% python3 -q
>>> import numpy as np
>>> from numpy import linalg as LA
>>> np.set_printoptions(suppress=True, linewidth=140)
>>> rnd = lambda a: np.round(a, 3) + 0
>>> rng = np.random.default_rng(99)
>>> z = rng.integers(0, 2, 4)
>>> F = np.array([[-2, -3, 0, 1], [-2, 2, 3, -2], [-3, 1, 1, 3], [0, -1, 0, 2]]) * (z[:, None] == z)
>>> print(F)
[[-2 -3  0  1]
 [-2  2  3 -2]
 [-3  1  1  3]
 [ 0 -1  0  2]]
>>> B = F[0, 0] * F[1:] - np.outer(F[1:, 0], F[0])
>>> print(B)
[[  0 -10  -6   6]
 [  0 -11  -2  -3]
 [  0   2   0  -4]]
>>> print(np.flatnonzero(~B.round(6).any(axis=1)))
[]
>>> print(LA.matrix_rank(B), LA.matrix_rank(F))
3 4
>>> print(B.sum(axis=0))
[  0 -19  -8  -1]
>>> print(B.sum(axis=1))
[-10 -16  -2]
>>> print(rnd(LA.norm(B)))
18.055
>>> print(B.shape)
(3, 4)
>>> B[:, 4]
Traceback (most recent call last):
  File "<python-input-16>", line 1, in <module>
    B[:, 4]
    ~^^^^^^
IndexError: index 4 is out of bounds for axis 1 with size 4
>>> print(np.diff(B, axis=0))
[[ 0 -1  4 -9]
 [ 0 13  2 -1]]
>>> arr = np.load("x.npy")
>>> print(arr)
[[0 0 0 0]
 [0 0 2 0]
 [0 0 0 0]
 [0 0 0 0]]
>>> # row 1 is much longer than the rest
>>> print(np.allclose(arr[:-1].T @ LA.lstsq(arr[:-1].T, arr[-1])[0], arr[-1]))
True
>>> print(rnd(arr @ LA.pinv(arr) @ arr))
[[0. 0. 0. 0.]
 [0. 0. 2. 0.]
 [0. 0. 0. 0.]
 [0. 0. 0. 0.]]
>>> print(LA.lstsq(arr[:-1].T, arr[-1])[2])
1
>>> try:
...     LA.inv(arr)
... except LA.LinAlgError as e:
...     print("failed:", e)
... 
failed: Singular matrix
>>> print(arr[0] @ arr[2])
0
>>> print(LA.norm(arr, axis=1).argmax())
1
>>> print(rnd(LA.norm(arr, "nuc")))
2.0
>>> blk = np.stack([arr, -3 * arr, arr[::-1]])
>>> print(rnd(LA.norm(blk, axis=(1, 2))))
[2. 6. 2.]
>>> print(blk.sum(axis=0))
[[ 0  0  0  0]
 [ 0  0 -4  0]
 [ 0  0  2  0]
 [ 0  0  0  0]]
>>> print(LA.matrix_rank(blk))
[1 1 1]
>>> print(blk.shape)
(3, 4, 4)
>>> ang = np.radians(45)
>>> R = np.eye(4)
>>> R[1, 1] = R[3, 3] = np.cos(ang)
>>> R[1, 3], R[3, 1] = -np.sin(ang), np.sin(ang)
>>> print(rnd(R))
[[ 1.     0.     0.     0.   ]
 [ 0.     0.707  0.    -0.707]
 [ 0.     0.     1.     0.   ]
 [ 0.     0.707  0.     0.707]]
>>> B = arr @ R.T
>>> print(rnd(LA.svd(arr, compute_uv=False)), rnd(LA.svd(B, compute_uv=False)))
[2. 0. 0. 0.] [2. 0. 0. 0.]
>>> print([round(float(x), 3) for x in LA.svd(arr, compute_uv=False)[:3]])
[2.0, 0.0, 0.0]
>>> print(LA.cond(arr) > 100)
True
>>> print(rnd(LA.norm(arr, 2) / LA.norm(arr)))
1.0
>>> M = np.load("test12.npy")
>>> print(M)
[[ 14.619   4.644   2.783]
 [  7.19   -6.124  23.41 ]
 [ -4.253   2.739 -47.368]
 [-11.392  -1.888  -2.591]
 [  3.473   0.858 -32.184]
 [-12.469   0.594  17.381]
 [-12.855  -7.908   5.673]
 [ -7.693   7.59   27.979]
 [-10.445  -4.079 -16.416]
 [  1.441   4.891 -66.391]
 [  8.974   5.445  -3.482]]
>>> # column 2 dominates
>>> d = LA.norm(M[:, None] - M[None], axis=-1)
>>> print(rnd(d[3]))
[27.352 32.238 45.578  0.    33.23  20.154 10.328 32.219 14.03  65.43  21.664]
>>> print(LA.matrix_rank(d ** 2))
5
>>> print(rnd(d[:5, :5]))
[[ 0.    24.426 53.618 27.352 36.895]
 [24.426  0.    72.243 32.238 56.154]
 [53.618 72.243  0.    45.578 17.14 ]
 [27.352 32.238 45.578  0.    33.23 ]
 [36.895 56.154 17.14  33.23   0.   ]]
>>> print(rnd(LA.norm(M - M.mean(axis=0), axis=1)))
[20.478 33.723 39.192 11.161 24.542 27.677 19.563 37.352 12.538 58.366 13.028]
>>> print(d.mean(axis=1).argmax())
9
>>> print(d[3].round(6).argsort(kind="stable")[:4])
[3 6 8 5]
>>> print(np.unravel_index(d.round(6).argmax(), d.shape))
(np.int64(7), np.int64(9))
>>> print(d.shape)
(11, 11)
>>> W0 = np.load("run1.npy")
>>> print(W0)
[[0 1 0]
 [0 0 1]
 [1 0 0]]
>>> q, evecs = LA.qr(W0[:, :1])[0], LA.qr(W0[:, 1:])[0]
>>> s = LA.svd(q.T @ evecs, compute_uv=False)
>>> print(s)
[0.]
>>> print(rnd(LA.norm(q @ q.T - evecs @ evecs.T, 2)))
1.0
>>> print((W0 @ W0)[0])
[0 0 1]
>>> print(W0 @ (-1.0) ** np.arange(3))
[-1.  1.  1.]
>>> print(np.sort(np.abs(np.fft.fft(W0[0]))), rnd(np.sort(LA.svd(W0, compute_uv=False))))
[1. 1. 1.] [1. 1. 1.]
>>> print(W0 @ np.ones(3))
[1. 1. 1.]
>>> print(np.allclose(W0 @ W0.T, W0.T @ W0))
True
>>> print(W0.T @ W0)
[[1 0 0]
 [0 1 0]
 [0 0 1]]
>>> B = W0 / np.sqrt((W0 ** 2).mean(axis=1, keepdims=True))
>>> print(rnd(B[2]))
[1.732 0.    0.   ]
>>> print(W0.sum(axis=1))
[1 1 1]
>>> p = np.eye(3)[2]
>>> for _ in range(3):
...     p = p @ W0
...     print(p.round(3))
... 
[1. 0. 0.]
[0. 1. 0.]
[0. 0. 1.]
>>> A = np.load("out9.npy")
>>> print(rnd(A))
[[-2.843 -3.156 -2.638]
 [ 1.277  0.941 -4.742]
 [ 3.128  3.394  1.922]
 [-2.386 -2.164  3.824]
 [-0.032  0.367  4.986]
 [-2.065 -2.447 -3.84 ]
 [-2.162 -2.538 -3.726]
 [ 2.094  2.475  3.807]
 [ 2.14   1.887 -4.106]
 [ 3.435  3.598  0.503]
 [-3.253 -3.206  2.034]]
>>> rk = LA.matrix_rank(A)
>>> print(rk)
2
>>> null = LA.svd(A)[2][rk:].T
>>> print([int(LA.matrix_rank(A[:i])) for i in range(1, len(A) + 1)])
[1, 2, 2, 2, 2, 2, 2, 2, 2, 2, 2]
>>> Xc = A - A.mean(axis=0)
>>> evecs = LA.svd(Xc)[2][:2]
>>> B = Xc - Xc @ evecs.T @ evecs
>>> print(rnd((Xc @ evecs.T).std(axis=0)))
[3.78  3.266]
>>> print(LA.norm(B, axis=1).round(6).argmax())
0
>>> blk = np.stack([A, 5 * A, A[::-1]])
>>> print(LA.matrix_rank(blk))
[2 2 2]
>>> print(rnd(LA.norm(blk, axis=(1, 2))))
[16.583 82.916 16.583]
>>> print((blk @ A.T).shape)
(3, 11, 11)
>>> print(LA.matrix_rank(blk.reshape(3, -1)))
2
>>> d = LA.norm(A[:, None] - A[None], axis=-1)
>>> print(d.mean(axis=1).argmax())
4
>>> print(np.unravel_index(d.round(6).argmax(), d.shape))
(np.int64(5), np.int64(7))
>>> print(rnd(LA.norm(A - A.mean(axis=0), axis=1)))
[4.823 4.862 5.161 5.079 5.185 4.799 4.801 5.2   4.911 5.118 4.988]
>>> X = np.loadtxt("w.csv", delimiter=",")
>>> print(X)
[[0. 3. 1. 2.]
 [0. 0. 1. 3.]
 [0. 0. 0. 2.]
 [0. 0. 0. 0.]]
>>> # looks like rank 3
>>> print(rnd(np.trace(LA.pinv(X) @ X)))
3.0
>>> print(np.unique(X.round(6), axis=0).shape)
(4, 4)
>>> print(LA.lstsq(X[:-1].T, X[-1])[2])
3
